$ python -q
>>> import numpy as np
>>> np.set_printoptions(precision=1, suppress=True, linewidth=100, floatmode="fixed")
>>> X = np.load("test17.npy")
>>> X
array([[-18.6, -35.9, -19.9],
       [-11.2, -16.2,  -9.8],
       [ -7.8,  -8.4,  -5.8],
       [ -4.0,  -1.4,  -2.1],
       [ -1.1,   1.0,  -0.4],
       [ -0.9,   0.9,  -0.3],
       [ -0.7,   0.8,  -0.2],
       [ -0.6,   0.8,  -0.2],
       [  0.4,  -1.1,   0.4],
       [  0.4,  -1.2,   0.5],
       [  0.5,  -1.3,   0.5],
       [  0.5,  -1.3,   0.5],
       [  0.6,  -1.9,   1.2],
       [  0.7,  -2.0,   1.6],
       [  0.8,  -2.1,   2.2],
       [  0.8,  -2.1,   2.2],
       [  0.8,  -1.9,   3.1],
       [  1.1,  -0.1,   6.4],
       [  1.1,  -0.1,   6.5],
       [  2.4,  10.9,  18.3],
       [  2.6,  12.7,  20.0],
       [  2.8,  13.9,  21.1],
       [  3.7,  22.0,  28.3]])
>>> out = np.c_[X[:, :2] @ np.array([[-8, 0], [-5, -4]]), np.array([-4, -1, 2, 2, 4, -1, 3, 0, 1, 3, -2, 5, -4, 0, 0, 0, 4, -4, -2, 1, -5, 4, 1])]
>>> out
array([[ 328.3,  143.6,   -4.0],
       [ 170.6,   64.8,   -1.0],
       [ 104.4,   33.6,    2.0],
       [  39.0,    5.6,    2.0],
       [   3.8,   -4.0,    4.0],
       [   2.7,   -3.6,   -1.0],
       [   1.6,   -3.2,    3.0],
       [   0.8,   -3.2,    0.0],
       [   2.3,    4.4,    1.0],
       [   2.8,    4.8,    3.0],
       [   2.5,    5.2,   -2.0],
       [   2.5,    5.2,    5.0],
       [   4.7,    7.6,   -4.0],
       [   4.4,    8.0,    0.0],
       [   4.1,    8.4,    0.0],
       [   4.1,    8.4,    0.0],
       [   3.1,    7.6,    4.0],
       [  -8.3,    0.4,   -4.0],
       [  -8.3,    0.4,   -2.0],
       [ -73.7,  -43.6,    1.0],
       [ -84.3,  -50.8,   -5.0],
       [ -91.9,  -55.6,    4.0],
       [-139.6,  -88.0,    1.0]])
>>> np.round(np.linalg.norm(out - X @ np.linalg.lstsq(X, out)[0], axis=0), 1) + 0
array([ 0.0,  0.0, 12.8])
>>> np.argsort(-np.linalg.norm(out, axis=0).round(6), kind="stable")[:3]
array([0, 1, 2])
>>> np.round(np.abs(np.linalg.svd(out)[2][-1]), 1) + 0
array([0.0, 0.0, 1.0])
>>> np.linalg.matrix_rank(out, rtol=0.1)
np.int64(1)
>>> [round(float(x), 1) for x in np.linalg.svd(out, compute_uv=False)[:3]]
[479.8, 40.1, 13.2]
